% python3 -q
>>> import numpy as np
>>> np.set_printoptions(precision=2, suppress=True, linewidth=120, floatmode="fixed")
>>> rnd = lambda a: np.round(a, 2) + 0
>>> feats = np.load("out10.npy")
>>> feats
array([[ 2,  0,  0,  3,  1,  5,  3,  0,  5,  1,  5],
       [12,  0, 10, 17, 17,  0, 21,  0,  0,  0, 17],
       [17,  0, 15, 24, 25,  0, 30,  0,  0,  0, 23],
       [ 2,  0,  0,  3,  1,  5,  3,  0,  5,  1,  5],
       [ 7,  0,  5, 10,  9,  2, 12,  0,  2,  0, 11],
       [ 7,  0,  5, 10,  9,  2, 12,  0,  2,  0, 11],
       [12,  0, 10, 17, 17,  0, 21,  0,  0,  0, 17],
       [ 2,  0,  0,  3,  1,  5,  3,  0,  5,  1,  5],
       [12,  0, 10, 17, 17,  0, 21,  0,  0,  0, 17],
       [ 2,  0,  0,  3,  1,  5,  3,  0,  5,  1,  5],
       [17,  0, 15, 24, 25,  0, 30,  0,  0,  0, 23],
       [12,  0, 10, 17, 17,  0, 21,  0,  0,  0, 17],
       [ 2,  0,  0,  3,  1,  5,  3,  0,  5,  1,  5],
       [12,  0, 10, 17, 17,  0, 21,  0,  0,  0, 17],
       [ 2,  0,  0,  3,  1,  5,  3,  0,  5,  1,  5],
       [ 7,  0,  5, 10,  9,  2, 12,  0,  2,  0, 11],
       [17,  0, 15, 24, 25,  0, 30,  0,  0,  0, 23],
       [ 7,  0,  5, 10,  9,  2, 12,  0,  2,  0, 11],
       [ 2,  0,  0,  3,  1,  5,  3,  0,  5,  1,  5],
       [12,  0, 10, 17, 17,  0, 21,  0,  0,  0, 17],
       [ 2,  0,  0,  3,  1,  5,  3,  0,  5,  1,  5],
       [ 7,  0,  5, 10,  9,  2, 12,  0,  2,  0, 11],
       [ 2,  0,  0,  3,  1,  5,  3,  0,  5,  1,  5],
       [ 7,  0,  5, 10,  9,  2, 12,  0,  2,  0, 11]])
>>> r = np.linalg.matrix_rank(feats)
>>> r
np.int64(4)
>>> null = np.linalg.svd(feats)[2][r:].T
>>> [int(np.linalg.matrix_rank(feats[:, :j + 1])) for j in range(11)]
[1, 1, 2, 2, 2, 3, 3, 3, 3, 4, 4]
>>> np.allclose(feats @ null, 0)
True
>>> [int(np.linalg.matrix_rank(feats[:i])) for i in range(1, len(feats) + 1)]
[1, 2, 3, 3, 4, 4, 4, 4, 4, 4, 4, 4, 4, 4, 4, 4, 4, 4, 4, 4, 4, 4, 4, 4]
>>> np.abs(feats).max()
np.int64(30)
>>> rnd(np.linalg.norm(feats))
np.float64(151.01)
>>> left, sigma, VT = np.linalg.svd(feats)
>>> rnd(sigma)
array([149.00,  24.40,   2.29,   0.69,   0.00,   0.00,   0.00,   0.00,   0.00,   0.00,   0.00])
>>> np.argmax(sigma[:-1] / (sigma[1:] + 1e-6)) + 1
np.int64(4)
>>> A2 = left[:, :4] @ np.diag(sigma[:4]) @ VT[:4]
>>> rnd(np.linalg.norm(feats - A2) / np.linalg.norm(feats))
np.float64(0.0)
>>> rnd(np.linalg.norm(feats - A2, 2)), rnd(sigma[4])
(np.float64(0.0), np.float64(0.0))
>>> np.linalg.matrix_rank(feats, rtol=0.05)
np.int64(2)
>>> blk = np.stack([feats, -3 * feats, feats[::-1]])
>>> np.linalg.matrix_rank(blk)
array([4, 4, 4])
>>> rnd(np.linalg.norm(blk, axis=(1, 2)))
array([151.01, 453.02, 151.01])
>>> (blk @ feats.T).shape
(3, 24, 24)
>>> np.einsum("bij,cij->bc", blk, blk)
array([[ 22803, -68409,  15020],
       [-68409, 205227, -45060],
       [ 15020, -45060,  22803]])
>>> blk.shape
(3, 24, 11)
>>> np.linalg.matrix_rank(blk.reshape(3, -1))
np.int64(2)
>>> left, sigma, VT = np.linalg.svd(feats)
>>> vecs = VT[:(sigma > 1e-8).sum()]
>>> rng = np.random.default_rng(312809)
>>> x = feats[23] + 4 * feats[19] + rng.integers(2) * np.eye(11)[2]
>>> x
array([55.00,  0.00, 45.00, 78.00, 77.00,  2.00, 96.00,  0.00,  2.00,  0.00, 79.00])
>>> np.allclose(vecs.T @ vecs @ x, x)
True
>>> np.linalg.matrix_rank(np.vstack([feats, x]))
np.int64(4)
>>> A = np.load("data.npy")
>>> A
array([[ 2,  1,  1,  1,  2,  1,  2,  0,  2, -4],
       [ 1,  1,  1,  1,  2,  2,  2,  2,  2, -4],
       [ 2,  0,  0,  2,  1,  0,  0,  2,  0, -2],
       [ 1,  1,  1,  2,  2,  0,  1,  0,  2, -4],
       [ 2,  2,  0,  1,  0,  2,  0,  2,  2,  0]])
>>> left, sigma, VT = np.linalg.svd(A, full_matrices=False)
>>> rnd(sigma / sigma[0])
array([1.00, 0.38, 0.25, 0.17, 0.11])
>>> (sigma > 1e-8).sum()
np.int64(5)
>>> np.abs(left[:, 0]).round(6).argmax()
np.int64(1)
>>> m1 = np.array([[-3.0, 0.0, 0.0, 0.0, 0.0, 0.0, 0.0, 0.0],
...     [0.0, 1.0, -2.0, -2.0, -2.0, 2.0, -4.0, -3.0],
...     [0.0, 0.0, -1.0, 5.0, -2.0, 5.0, -5.0, 4.0],
...     [0.0, -5.0, 0.0, 3.0, -1.0, 5.0, -4.0, -1.0],
...     [0.0, -5.0, -1.0, 0.0, -1.0, 1.0, -3.0, 4.0],
...     [0.0, -2.0, 2.0, 3.0, 0.0, 3.0, -4.0, -5.0],
...     [0.0, -2.0, 4.0, 1.0, -5.0, 2.0, 0.0, 2.0],
...     [0.0, -5.0, 1.0, -2.0, 5.0, 5.0, -2.0, 0.0]])
>>> m1
array([[-3.00,  0.00,  0.00,  0.00,  0.00,  0.00,  0.00,  0.00],
       [ 0.00,  1.00, -2.00, -2.00, -2.00,  2.00, -4.00, -3.00],
       [ 0.00,  0.00, -1.00,  5.00, -2.00,  5.00, -5.00,  4.00],
       [ 0.00, -5.00,  0.00,  3.00, -1.00,  5.00, -4.00, -1.00],
       [ 0.00, -5.00, -1.00,  0.00, -1.00,  1.00, -3.00,  4.00],
       [ 0.00, -2.00,  2.00,  3.00,  0.00,  3.00, -4.00, -5.00],
       [ 0.00, -2.00,  4.00,  1.00, -5.00,  2.00,  0.00,  2.00],
       [ 0.00, -5.00,  1.00, -2.00,  5.00,  5.00, -2.00,  0.00]])
>>> A2 = A / np.sqrt((A ** 2).mean(axis=1, keepdims=True))
>>> rnd(np.linalg.norm(A2, axis=1))
array([3.16, 3.16, 3.16, 3.16, 3.16])
>>> r0 = np.array([3, 0])
>>> np.array([np.convolve(row, r0, "same") for row in m1])
array([[ -9.00,   0.00,   0.00,   0.00,   0.00,   0.00,   0.00,   0.00],
       [  0.00,   3.00,  -6.00,  -6.00,  -6.00,   6.00, -12.00,  -9.00],
       [  0.00,   0.00,  -3.00,  15.00,  -6.00,  15.00, -15.00,  12.00],
       [  0.00, -15.00,   0.00,   9.00,  -3.00,  15.00, -12.00,  -3.00],
       [  0.00, -15.00,  -3.00,   0.00,  -3.00,   3.00,  -9.00,  12.00],
       [  0.00,  -6.00,   6.00,   9.00,   0.00,   9.00, -12.00, -15.00],
       [  0.00,  -6.00,  12.00,   3.00, -15.00,   6.00,   0.00,   6.00],
       [  0.00, -15.00,   3.00,  -6.00,  15.00,  15.00,  -6.00,   0.00]])
>>> np.cross(m1[3, :3], m1[6, :3])
array([-20.00,   0.00,   0.00])
>>> np.correlate(m1[3], m1[6], "full")
array([  0.00, -10.00,   0.00,  -4.00,  23.00,  11.00, -45.00,  26.00, -22.00,  13.00,  23.00, -27.00,   4.00,   2.00,
         0.00])
